$ python3 -q
>>> import numpy as np
>>> np.set_printoptions(suppress=True, linewidth=200)
>>> M = np.loadtxt("m.csv", delimiter=",")
>>> print(M)
[[ 6.  5.  2.  1.  4.  0. -6. -1.  0. -4.]
 [ 5. -4.  0. -2.  2. -1.  3.  5.  3.  1.]
 [ 2.  0.  4. -2.  2. -2.  2.  0. -2.  1.]
 [ 1. -2. -2.  6.  1. -4.  3.  2.  1.  6.]
 [ 4.  2.  2.  1. -4.  2.  4. -3.  2.  3.]
 [ 0. -1. -2. -4.  2.  6. -2. -4.  0.  0.]
 [-6.  3.  2.  3.  4. -2.  4. -2.  3. -3.]
 [-1.  5.  0.  2. -3. -4. -2.  2.  1.  4.]
 [ 0.  3. -2.  1.  2.  0.  3.  1. -2. -5.]
 [-4.  1.  1.  6.  3.  0. -3.  4. -5.  4.]]
>>> rng = np.random.default_rng(354692)
>>> lab = rng.permutation(10)
>>> Y = M[:, lab] * rng.choice([-1, 1], 10)
>>> print(Y)
[[-4. -1.  0. -0. -6. -1.  2. -4.  6.  5.]
 [ 1.  5. -1. -3.  3.  2.  0. -2.  5. -4.]
 [ 1.  0. -2.  2.  2.  2.  4. -2.  2.  0.]
 [ 6.  2. -4. -1.  3. -6. -2. -1.  1. -2.]
 [ 3. -3.  2. -2.  4. -1.  2.  4.  4.  2.]
 [ 0. -4.  6. -0. -2.  4. -2. -2.  0. -1.]
 [-3. -2. -2. -3.  4. -3.  2. -4. -6.  3.]
 [ 4.  2. -4. -1. -2. -2.  0.  3. -1.  5.]
 [-5.  1.  0.  2.  3. -1. -2. -2.  0.  3.]
 [ 4.  4.  0.  5. -3. -6.  1. -3. -4.  1.]]
>>> left, _, Vh = np.linalg.svd(M.T @ Y)
>>> print(np.round(left @ Vh, 2) + 0)
[[ 0.  0.  0.  0.  0.  0.  0.  0.  1.  0.]
 [ 0.  0.  0.  0.  0.  0.  0.  0.  0.  1.]
 [ 0.  0.  0.  0.  0.  0.  1.  0.  0.  0.]
 [ 0.  0.  0.  0.  0. -1.  0.  0.  0.  0.]
 [ 0.  0.  0.  0.  0.  0.  0. -1.  0.  0.]
 [ 0.  0.  1.  0.  0.  0.  0.  0.  0.  0.]
 [ 0.  0.  0.  0.  1.  0.  0.  0.  0.  0.]
 [ 0.  1.  0.  0.  0.  0.  0.  0.  0.  0.]
 [ 0.  0.  0. -1.  0.  0.  0.  0.  0.  0.]
 [ 1.  0.  0.  0.  0.  0.  0.  0.  0.  0.]]
>>> print(lab)
[9 7 5 8 6 3 2 4 0 1]
>>> print(np.round(np.linalg.lstsq(M, Y)[0], 2) + 0)
[[ 0.  0.  0.  0.  0.  0.  0.  0.  1.  0.]
 [ 0.  0.  0.  0.  0.  0.  0.  0.  0.  1.]
 [ 0.  0.  0.  0.  0.  0.  1.  0.  0.  0.]
 [ 0.  0.  0.  0.  0. -1.  0.  0.  0.  0.]
 [ 0.  0.  0.  0.  0.  0.  0. -1.  0.  0.]
 [ 0.  0.  1.  0.  0.  0.  0.  0.  0.  0.]
 [ 0.  0.  0.  0.  1.  0.  0.  0.  0.  0.]
 [ 0.  1.  0.  0.  0.  0.  0.  0.  0.  0.]
 [ 0.  0.  0. -1.  0.  0.  0.  0.  0.  0.]
 [ 1.  0.  0.  0.  0.  0.  0.  0.  0.  0.]]
>>> print(np.round(np.linalg.eigvalsh(M).min(), 2))
-13.62
>>> w, V = np.linalg.eigh(M)
>>> vec = np.array([1, -1, 1, -1, 0, -1, -4, 3, 1, -5])
>>> print((np.sign(V[:, -1].round(6)) == np.sign(V[0, -1].round(6))).astype(int))
[1 0 0 0 1 1 0 0 1 0]
>>> print(np.abs(M).sum(axis=1).max(), round(np.abs(w).max(), 2))
32.0 15.62
>>> print(vec @ M @ vec)
152.0
>>> print(round(float(vec @ M @ vec / (vec @ vec)), 2), round(w[0], 2), round(w[-1], 2))
2.71 -13.62 15.62
>>> A = np.load("data.npy")
>>> print(A)
[[0 0 0 0 0 0 0 1 0 0]
 [0 0 0 0 0 0 0 0 0 0]
 [0 0 0 0 0 0 0 0 0 1]
 [0 0 0 0 0 0 1 0 1 1]
 [0 0 0 0 0 0 0 0 0 0]
 [0 0 0 0 0 0 1 0 0 0]
 [0 0 0 1 0 1 0 1 0 0]
 [1 0 0 0 0 0 1 0 0 0]
 [0 0 0 1 0 0 0 0 0 0]
 [0 0 1 1 0 0 0 0 0 0]]
>>> print(np.linalg.matrix_rank(A, rtol=0.1))
8
>>> print([round(float(x), 2) for x in np.linalg.svd(A, compute_uv=False)[:3]])
[2.1, 2.1, 1.36]
>>> left, sv, Vh = np.linalg.svd(A)
>>> print(np.argmax(sv[:-1] / (sv[1:] + 1e-6)) + 1)
8
>>> print(sv.round(2) + 0)
[2.1  2.1  1.36 1.36 0.74 0.74 0.48 0.48 0.   0.  ]
>>> Y = left[:, :8] @ np.diag(sv[:8]) @ Vh[:8]
>>> print(np.round(np.linalg.norm(A - Y) / np.linalg.norm(A), 2))
0.0
>>> print(np.all(np.linalg.eigvalsh(A) > 0))
False
>>> print([round(float(np.linalg.det(A[:i, :i])), 2) + 0 for i in range(1, 11)])
[0.0, 0.0, 0.0, 0.0, 0.0, 0.0, 0.0, 0.0, 0.0, 0.0]
>>> T = np.stack([A, 3 * A, A[::-1]])
>>> print(T.sum(axis=0))
[[0 0 1 1 0 0 0 4 0 0]
 [0 0 0 1 0 0 0 0 0 0]
 [1 0 0 0 0 0 1 0 0 4]
 [0 0 0 1 0 1 4 1 4 4]
 [0 0 0 0 0 0 1 0 0 0]
 [0 0 0 0 0 0 4 0 0 0]
 [0 0 0 4 0 4 1 4 1 1]
 [4 0 0 0 0 0 4 0 0 1]
 [0 0 0 4 0 0 0 0 0 0]
 [0 0 4 4 0 0 0 1 0 0]]
>>> print(np.round(np.linalg.det(T), 2))
[0. 0. 0.]
>>> print(T.shape)
(3, 10, 10)
>>> print(np.linalg.matrix_rank(T.reshape(3, -1)))
2
>>> ang = np.deg2rad(180)
>>> m1 = np.eye(8)
>>> m1[np.ix_([6, 7], [6, 7])] = [[np.cos(ang), -np.sin(ang)], [np.sin(ang), np.cos(ang)]]
>>> print(m1.round(2) + 0)
[[ 1.  0.  0.  0.  0.  0.  0.  0.]
 [ 0.  1.  0.  0.  0.  0.  0.  0.]
 [ 0.  0.  1.  0.  0.  0.  0.  0.]
 [ 0.  0.  0.  1.  0.  0.  0.  0.]
 [ 0.  0.  0.  0.  1.  0.  0.  0.]
 [ 0.  0.  0.  0.  0.  1.  0.  0.]
 [ 0.  0.  0.  0.  0.  0. -1.  0.]
 [ 0.  0.  0.  0.  0.  0.  0. -1.]]
>>> lab = rng.permutation(10)
>>> print(lab)
[0 5 9 6 1 2 4 7 8 3]
>>> Y = A[lab][:, lab]
>>> print(np.diag(Y))
[0 0 0 0 0 0 0 0 0 0]
>>> print(np.round(np.sort(np.abs(np.linalg.eigvals(Y))), 2))
[0.   0.   0.48 0.48 0.74 0.74 1.36 1.36 2.1  2.1 ]
>>> print(Y)
[[0 0 0 0 0 0 0 1 0 0]
 [0 0 0 1 0 0 0 0 0 0]
 [0 0 0 0 0 1 0 0 0 1]
 [0 1 0 0 0 0 0 1 0 1]
 [0 0 0 0 0 0 0 0 0 0]
 [0 0 1 0 0 0 0 0 0 0]
 [0 0 0 0 0 0 0 0 0 0]
 [1 0 0 1 0 0 0 0 0 0]
 [0 0 0 0 0 0 0 0 0 1]
 [0 0 1 1 0 0 0 0 1 0]]
>>> print(np.round(np.linalg.det(Y), 2), np.round(np.linalg.det(A[lab]), 2))
0.0 0.0
>>> print(np.allclose(Y, A))
False
>>> left, sv, Vh = np.linalg.svd(A)
>>> V = Vh[:(sv > 1e-8).sum()]
>>> vec = A[9] + -1 * A[7] + rng.integers(2) * np.eye(10)[7]
>>> print(vec)
[-1.  0.  1.  1.  0.  0. -1.  0.  0.  0.]
>>> print(np.round(V.T @ V, 2) + 0)
[[1. 0. 0. 0. 0. 0. 0. 0. 0. 0.]
 [0. 0. 0. 0. 0. 0. 0. 0. 0. 0.]
 [0. 0. 1. 0. 0. 0. 0. 0. 0. 0.]
 [0. 0. 0. 1. 0. 0. 0. 0. 0. 0.]
 [0. 0. 0. 0. 0. 0. 0. 0. 0. 0.]
 [0. 0. 0. 0. 0. 1. 0. 0. 0. 0.]
 [0. 0. 0. 0. 0. 0. 1. 0. 0. 0.]
 [0. 0. 0. 0. 0. 0. 0. 1. 0. 0.]
 [0. 0. 0. 0. 0. 0. 0. 0. 1. 0.]
 [0. 0. 0. 0. 0. 0. 0. 0. 0. 1.]]
>>> print(np.linalg.matrix_rank(np.vstack([A, vec])))
8
>>> print(round(float(np.linalg.norm(vec - V.T @ V @ vec)), 2))
0.0
>>> print(np.allclose(A @ A.T, A.T @ A))
True
>>> print(np.round(np.abs(np.linalg.eigvals(A)).max(), 2))
2.1
>>> print(np.allclose(A, A.T))
True
>>> print(np.linalg.matrix_power(A, 4))
[[ 2  0  0  0  0  0  4  0  1  1]
 [ 0  0  0  0  0  0  0  0  0  0]
 [ 0  0  2  4  0  1  0  1  0  0]
 [ 0  0  4 12  0  5  0  6  0  0]
 [ 0  0  0  0  0  0  0  0  0  0]
 [ 0  0  1  5  0  3  0  4  0  0]
 [ 4  0  0  0  0  0 12  0  5  6]
 [ 0  0  1  6  0  4  0  6  0  0]
 [ 1  0  0  0  0  0  5  0  3  4]
 [ 1  0  0  0  0  0  6  0  4  6]]
>>> print((A + A.T) / 2)
[[0. 0. 0. 0. 0. 0. 0. 1. 0. 0.]
 [0. 0. 0. 0. 0. 0. 0. 0. 0. 0.]
 [0. 0. 0. 0. 0. 0. 0. 0. 0. 1.]
 [0. 0. 0. 0. 0. 0. 1. 0. 1. 1.]
 [0. 0. 0. 0. 0. 0. 0. 0. 0. 0.]
 [0. 0. 0. 0. 0. 0. 1. 0. 0. 0.]
 [0. 0. 0. 1. 0. 1. 0. 1. 0. 0.]
 [1. 0. 0. 0. 0. 0. 1. 0. 0. 0.]
 [0. 0. 0. 1. 0. 0. 0. 0. 0. 0.]
 [0. 0. 1. 1. 0. 0. 0. 0. 0. 0.]]
>>> vec = np.array([2, 1, 1, 3, 3, 0, 3, 3, 3, 3])
>>> rhs = M @ vec
>>> print(rhs)
[  1.  42.  11.  55.  21. -27.  20.  15.   1.  21.]
>>> print(np.round(np.linalg.solve(M, rhs + M[:, 4]), 2) + 0)
[2. 1. 1. 3. 4. 0. 3. 3. 3. 3.]
>>> print(np.round(np.linalg.solve(M, M[:, 6]), 2) + 0)
[0. 0. 0. 0. 0. 0. 1. 0. 0. 0.]
>>> print(np.linalg.lstsq(A[:-1].T, A[-1])[2])
7
>>> print(np.round(A @ np.linalg.pinv(A) @ A, 2) + 0)
[[0. 0. 0. 0. 0. 0. 0. 1. 0. 0.]
 [0. 0. 0. 0. 0. 0. 0. 0. 0. 0.]
 [0. 0. 0. 0. 0. 0. 0. 0. 0. 1.]
 [0. 0. 0. 0. 0. 0. 1. 0. 1. 1.]
 [0. 0. 0. 0. 0. 0. 0. 0. 0. 0.]
 [0. 0. 0. 0. 0. 0. 1. 0. 0. 0.]
 [0. 0. 0. 1. 0. 1. 0. 1. 0. 0.]
 [1. 0. 0. 0. 0. 0. 1. 0. 0. 0.]
 [0. 0. 0. 1. 0. 0. 0. 0. 0. 0.]
 [0. 0. 1. 1. 0. 0. 0. 0. 0. 0.]]
>>> print(np.allclose(A[:-1].T @ np.linalg.lstsq(A[:-1].T, A[-1])[0], A[-1]))
False
>>> print(round(np.trace(np.linalg.pinv(A) @ A), 2))
8.0
>>> data = np.load("block10.npy")
>>> print(data)
[[ 0.  0.  0.  0.  0.  0.  1. -1.  2.  0.  0.  0.]
 [ 0.  0.  0.  0.  0.  0.  0. -2. -1. -1. -1.  2.]
 [ 0.  0.  0.  0.  0.  0.  1. -2.  1.  1.  1.  0.]
 [ 0.  0.  0.  0.  0.  0. -2.  1.  1.  2.  1. -2.]
 [ 0.  0.  0.  0.  0.  0. -1.  0. -2.  1.  1. -2.]
 [ 0.  0.  0.  0.  0.  0. -2.  0. -1.  0.  1. -1.]
 [ 1.  0.  1. -2. -1. -2.  0.  0.  0.  0.  0.  0.]
 [-1. -2. -2.  1.  0.  0.  0.  0.  0.  0.  0.  0.]
 [ 2. -1.  1.  1. -2. -1.  0.  0.  0.  0.  0.  0.]
 [ 0. -1.  1.  2.  1.  0.  0.  0.  0.  0.  0.  0.]
 [ 0. -1.  1.  1.  1.  1.  0.  0.  0.  0.  0.  0.]
 [ 0.  2.  0. -2. -2. -1.  0.  0.  0.  0.  0.  0.]]
>>> vec = np.array([3, -1, 1, -3, -1, -1, 3, -1, 3, 1, 1, -2])
>>> rhs = data @ vec
>>> beta, lr = np.zeros(12), 1 / np.linalg.norm(data, 2) ** 2
>>> for i in range(3):
...     beta -= lr * data.T @ (data @ beta - rhs)
...     if i % 1 == 0: print(i, round(np.linalg.norm(data @ beta - rhs), 2))
... 
0 11.07
1 6.92
2 4.95
>>> print(np.round(np.linalg.cond(data), 2))
9.91
>>> print(beta.round(2))
[ 1.56  0.33  1.18 -1.54 -1.71 -1.67  1.68 -0.71  2.9   1.28  0.78 -0.71]
>>> f = np.array([-2, 0, -1, 2, 1, 5, 0, 5, 1, -2, 4, -2])
>>> Y = data + np.outer(f, np.eye(12)[7])
>>> print(np.linalg.matrix_rank(np.linalg.inv(Y) - np.linalg.inv(data), tol=1e-8))
1
>>> print(Y)
[[ 0.  0.  0.  0.  0.  0.  1. -3.  2.  0.  0.  0.]
 [ 0.  0.  0.  0.  0.  0.  0. -2. -1. -1. -1.  2.]
 [ 0.  0.  0.  0.  0.  0.  1. -3.  1.  1.  1.  0.]
 [ 0.  0.  0.  0.  0.  0. -2.  3.  1.  2.  1. -2.]
 [ 0.  0.  0.  0.  0.  0. -1.  1. -2.  1.  1. -2.]
 [ 0.  0.  0.  0.  0.  0. -2.  5. -1.  0.  1. -1.]
 [ 1.  0.  1. -2. -1. -2.  0.  0.  0.  0.  0.  0.]
 [-1. -2. -2.  1.  0.  0.  0.  5.  0.  0.  0.  0.]
 [ 2. -1.  1.  1. -2. -1.  0.  1.  0.  0.  0.  0.]
 [ 0. -1.  1.  2.  1.  0.  0. -2.  0.  0.  0.  0.]
 [ 0. -1.  1.  1.  1.  1.  0.  4.  0.  0.  0.  0.]
 [ 0.  2.  0. -2. -2. -1.  0. -2.  0.  0.  0.  0.]]
>>> W1 = np.array([[0, 5],
...     [4, 4],
...     [2, 0],
...     [2, 2],
...     [3, 1],
...     [2, 3],
...     [0, 4],
...     [4, 0],
...     [3, 5],
...     [0, 1],
...     [4, 2],
...     [3, 2]])
>>> beta = np.array([2, 1])
>>> hid = np.maximum(data @ W1 + beta, 0)
>>> print(hid)
[[ 4. 15.]
 [ 0.  0.]
 [ 1. 13.]
 [ 7.  0.]
 [ 0.  0.]
 [ 0.  0.]
 [ 0.  0.]
 [ 0.  0.]
 [ 0.  4.]
 [ 7.  2.]
 [ 7.  3.]
 [ 0.  0.]]
>>> print((hid > 0).astype(int))
[[1 1]
 [0 0]
 [1 1]
 [1 0]
 [0 0]
 [0 0]
 [0 0]
 [0 0]
 [0 1]
 [1 1]
 [1 1]
 [0 0]]
>>> print(np.round((hid > 0).mean(axis=0), 2))
[0.42 0.42]
>>> Z = np.array([[-3, 1], [1, 0]])
>>> print(W1 @ Z)
[[  5   0]
 [ -8   4]
 [ -6   2]
 [ -4   2]
 [ -8   3]
 [ -3   2]
 [  4   0]
 [-12   4]
 [ -4   3]
 [  1   0]
 [-10   4]
 [ -7   3]]
>>> print(hid @ Z)
[[  3.   4.]
 [  0.   0.]
 [ 10.   1.]
 [-21.   7.]
 [  0.   0.]
 [  0.   0.]
 [  0.   0.]
 [  0.   0.]
 [  4.   0.]
 [-19.   7.]
 [-18.   7.]
 [  0.   0.]]
